>>> import numpy as np
>>> import numpy.linalg as la
>>> np.set_printoptions(suppress=True, linewidth=140)
>>> feats = np.loadtxt("m.csv", delimiter=",")
>>> feats
array([[-0.586, -2.598, -1.382],
       [ 2.769, -0.817, -0.816],
       [-2.871,  0.843, -0.218],
       [-1.93 ,  1.596, -1.651],
       [-1.382, -2.464,  1.009],
       [-0.589,  0.3  , -2.926],
       [ 0.987, -2.127,  1.871],
       [ 1.185, -2.3  ,  1.519],
       [ 0.533, -0.549, -2.901],
       [-0.18 ,  1.976, -2.25 ],
       [ 1.79 ,  0.297, -2.389],
       [ 0.169, -1.995,  2.234],
       [-2.469,  1.459,  0.88 ]])
>>> cen = feats - feats.mean(axis=0)
>>> evecs = la.svd(cen)[2][:2]
>>> out = cen - cen @ evecs.T @ evecs
>>> np.round((cen @ evecs.T).std(axis=0), 3)
array([2.144, 1.714])
>>> np.round(out.std(axis=0), 3)
array([0.452, 0.68 , 0.473])
>>> gram = np.cov(feats, rowvar=False)
>>> gram.round(3)
array([[ 2.812, -1.096, -0.189],
       [-1.096,  2.827, -1.632],
       [-0.189, -1.632,  3.491]])
>>> np.argwhere(np.triu(np.abs(np.corrcoef(feats.T)) > 0.8, 1))
array([], shape=(0, 2), dtype=int64)
>>> np.median(feats, axis=0)
array([-0.18 , -0.549, -0.816])
>>> np.round(np.corrcoef(feats.T), 3)
array([[ 1.   , -0.389, -0.06 ],
       [-0.389,  1.   , -0.519],
       [-0.06 , -0.519,  1.   ]])
>>> np.argsort(-feats.std(axis=0).round(6), kind="stable")
array([2, 1, 0])
>>> gram.shape
(3, 3)
>>> dist = la.norm(feats[:, None] - feats[None], axis=-1)
>>> dist.mean(axis=1).argmax()
np.int64(12)
>>> np.round(la.norm(feats, axis=1), 3)
array([3., 3., 3., 3., 3., 3., 3., 3., 3., 3., 3., 3., 3.])
>>> np.flatnonzero(dist[0] < dist.mean() / 2)
array([0])
>>> la.matrix_rank(dist ** 2)
np.int64(5)
>>> X = np.load("out5.npy")
>>> X
array([[1, 2, 1],
       [1, 1, 2],
       [2, 1, 1]])
>>> gram = X.T @ X
>>> np.diag(gram)
array([6, 6, 6])
>>> np.round(la.svd(X, compute_uv=False) ** 2, 3)
array([16.,  1.,  1.])
>>> np.trace(gram), (X ** 2).sum()
(np.int64(18), np.int64(18))
>>> np.allclose(gram, gram.T)
True
>>> (X @ X.T).shape
(3, 3)
>>> x = np.array([-2, 1, -2])
>>> h1 = np.maximum(X @ x, 0)
>>> np.round(np.tanh(X @ x), 3)
array([-0.964, -1.   , -1.   ])
>>> X * (h1 > 1e-9)[:, None]
array([[0, 0, 0],
       [0, 0, 0],
       [0, 0, 0]])
>>> np.flatnonzero(h1 > 1e-9)
array([], dtype=int64)
>>> M = np.array([[2, -2, 1, -5], [4, -3, 2, -5], [5, -5, 1, 1], [-3, -3, 5, 5]])
>>> M
array([[ 2, -2,  1, -5],
       [ 4, -3,  2, -5],
       [ 5, -5,  1,  1],
       [-3, -3,  5,  5]])
>>> np.sort(np.abs(np.fft.fft(X[0]))), np.round(np.sort(la.svd(X, compute_uv=False)), 3)
(array([1., 1., 4.]), array([1., 1., 4.]))
>>> (X @ X)[0]
array([5, 5, 6])
>>> m1 = np.loadtxt("data.csv", delimiter=",")
>>> m1
array([[-0.515, -0.934,  0.235],
       [ 0.537,  0.462,  0.537],
       [ 0.77 ,  0.883,  0.578],
       [ 0.47 , -0.786,  0.905],
       [ 0.345, -0.782,  0.851],
       [ 0.578, -0.664,  0.915],
       [ 0.824, -0.92 ,  0.994],
       [ 0.558, -0.397,  0.851],
       [-0.03 ,  0.726, -0.578],
       [-0.149,  0.797, -0.744],
       [-0.03 , -0.749,  0.537],
       [ 0.   ,  0.793, -0.617],
       [-0.235, -0.629,  0.119],
       [ 0.397,  0.821, -0.119],
       [ 0.653, -0.907,  0.977],
       [-0.446, -0.585, -0.291],
       [-0.422, -0.782,  0.   ],
       [-0.537,  0.883, -0.953],
       [ 0.149, -0.956,  0.905]])
>>> cen = m1 - m1.mean(axis=1)
Traceback (most recent call last):
  File "<python-input-41>", line 1, in <module>
    cen = m1 - m1.mean(axis=1)
          ~~~^~~~~~~~~~~~~~~~~
ValueError: operands could not be broadcast together with shapes (19,3) (19,) 
>>> cen = m1 - m1.mean(axis=0)
>>> U, sig, VT = la.svd(cen, full_matrices=False)
>>> np.round(np.abs(VT[-1]), 3)
array([0.676, 0.362, 0.642])
>>> np.round(VT[0] * np.sign(VT[0, np.abs(VT[0]).argmax()]), 3)
array([-0.213,  0.738, -0.64 ])
>>> np.searchsorted(np.cumsum(sig ** 2) / (sig ** 2).sum(), 0.9) + 1
np.int64(2)
>>> (np.sign(U[:, 0]) == np.sign(U[0, 0])).astype(int)
array([1, 0, 0, 1, 1, 1, 1, 1, 0, 0, 1, 0, 1, 0, 1, 0, 1, 0, 1])
>>> np.round(cen.mean(axis=0), 3) + 0
array([0., 0., 0.])
>>> np.abs(VT[0]).argmax()
np.int64(1)
>>> np.abs(U[:, 0]).argmax()
np.int64(17)
>>> la.matrix_rank(cen)
np.int64(3)
>>> sig.round(3)
array([4.02 , 2.402, 0.485])
>>> la.matrix_rank(m1)
np.int64(3)
>>> np.unravel_index(np.abs(m1).argmax(), m1.shape)
(np.int64(6), np.int64(2))
>>> m1.shape
(19, 3)
>>> np.abs(m1).max()
np.float64(0.994)
>>> x = np.array([0, -5, -4])
>>> target = m1 @ x
>>> np.round(la.pinv(m1) @ m1, 3) + 0
array([[1., 0., 0.],
       [0., 1., 0.],
       [0., 0., 1.]])
>>> np.round(la.lstsq(m1, target)[0], 3)
array([ 0., -5., -4.])
>>> np.round(la.solve(m1.T @ m1, m1.T @ target), 3) + 0
array([ 0., -5., -4.])
>>> rng = np.random.default_rng(99)
>>> target = target + 0.05 * rng.normal(size=19)
>>> target.round(3)
array([ 3.734, -4.481, -6.724,  0.344,  0.418, -0.256,  0.601, -1.449, -1.37 , -0.962,  1.631, -1.435,  2.714, -3.616,  0.643,  4.136,
        3.866, -0.605,  1.179])
>>> coef, *_ = la.lstsq(m1, target)
>>> np.round(m1.T @ (target - m1 @ coef), 3) + 0
array([0., 0., 0.])
>>> F = np.load("mat.npy")
>>> F
array([[ 9.184, -5.315,  5.74 ],
       [ 8.74 , -8.273,  4.778],
       [ 9.63 , -5.984,  4.473],
       [ 8.021, -8.67 ,  4.878],
       [ 6.08 , -8.289,  5.486],
       [ 7.32 , -8.037,  5.774],
       [11.138, -5.257,  3.98 ],
       [10.224, -4.576,  4.575],
       [ 5.995, -8.946,  5.468],
       [ 6.056, -7.551,  5.026],
       [10.609, -5.855,  2.292],
       [10.126, -7.485,  3.945],
       [ 9.94 , -4.734,  3.978],
       [ 7.027, -8.841,  4.154],
       [ 8.067, -3.672,  3.629],
       [ 8.007, -7.827,  3.357],
       [ 9.6  , -4.042,  3.757],
       [11.341, -5.427,  3.788],
       [ 9.05 , -6.665,  5.142],
       [ 7.9  , -6.287,  6.394],
       [ 6.158, -8.471,  4.043],
       [ 8.273, -8.674,  5.498]])
>>> dist = la.norm(F[:, None] - F[None], axis=-1)
>>> dist[:5, :5].round(3)
array([[0.   , 3.142, 1.501, 3.654, 4.306],
       [3.142, 0.   , 2.475, 0.827, 2.753],
       [1.501, 2.475, 0.   , 3.157, 4.352],
       [3.654, 0.827, 3.157, 0.   , 2.069],
       [4.306, 2.753, 4.352, 2.069, 0.   ]])
>>> np.flatnonzero(dist[20] < dist.mean() / 2)
array([ 4,  8,  9, 13, 20])
>>> dist[20].round(6).argsort(kind="stable")[:4]
array([20, 13,  9,  4])
>>> data = np.load("dump.npy")
>>> data
array([[ 5,  3,  0,  0],
       [ 3,  1,  0,  0],
       [10,  6, 10,  6],
       [ 6,  2,  6,  2]])
>>> hat = np.triu(np.array([[5, 2, -2, 1], [4, 0, 3, 2], [-5, 4, 5, 3], [-3, -1, -5, 0]]), 1) + np.eye(4)
>>> out = hat @ data @ la.inv(hat)
>>> hat @ data - data @ hat
array([[ -8., -18., -13., -21.],
       [ 42.,  16.,  45.,  17.],
       [ 18., -14.,  20., -46.],
       [  0., -12.,   6., -28.]])
>>> W0 = np.loadtxt("a.csv", delimiter=",")
>>> W0
array([[ 0.,  1.,  2., -1.],
       [ 0.,  1.,  2., -1.]])
>>> U, sig, VT = la.svd(W0, full_matrices=False)
>>> np.allclose(U * sig @ VT, W0)
True
>>> sig.round(3) + 0
array([3.464, 0.   ])
>>> np.round(sig / sig[0], 3) + 0
array([1., 0.])
>>> np.round(U.T @ W0 @ VT.T, 3) + 0
array([[3.464, 0.   ],
       [0.   , 0.   ]])
>>> np.abs(U[:, 0]).round(6).argmax()
np.int64(0)
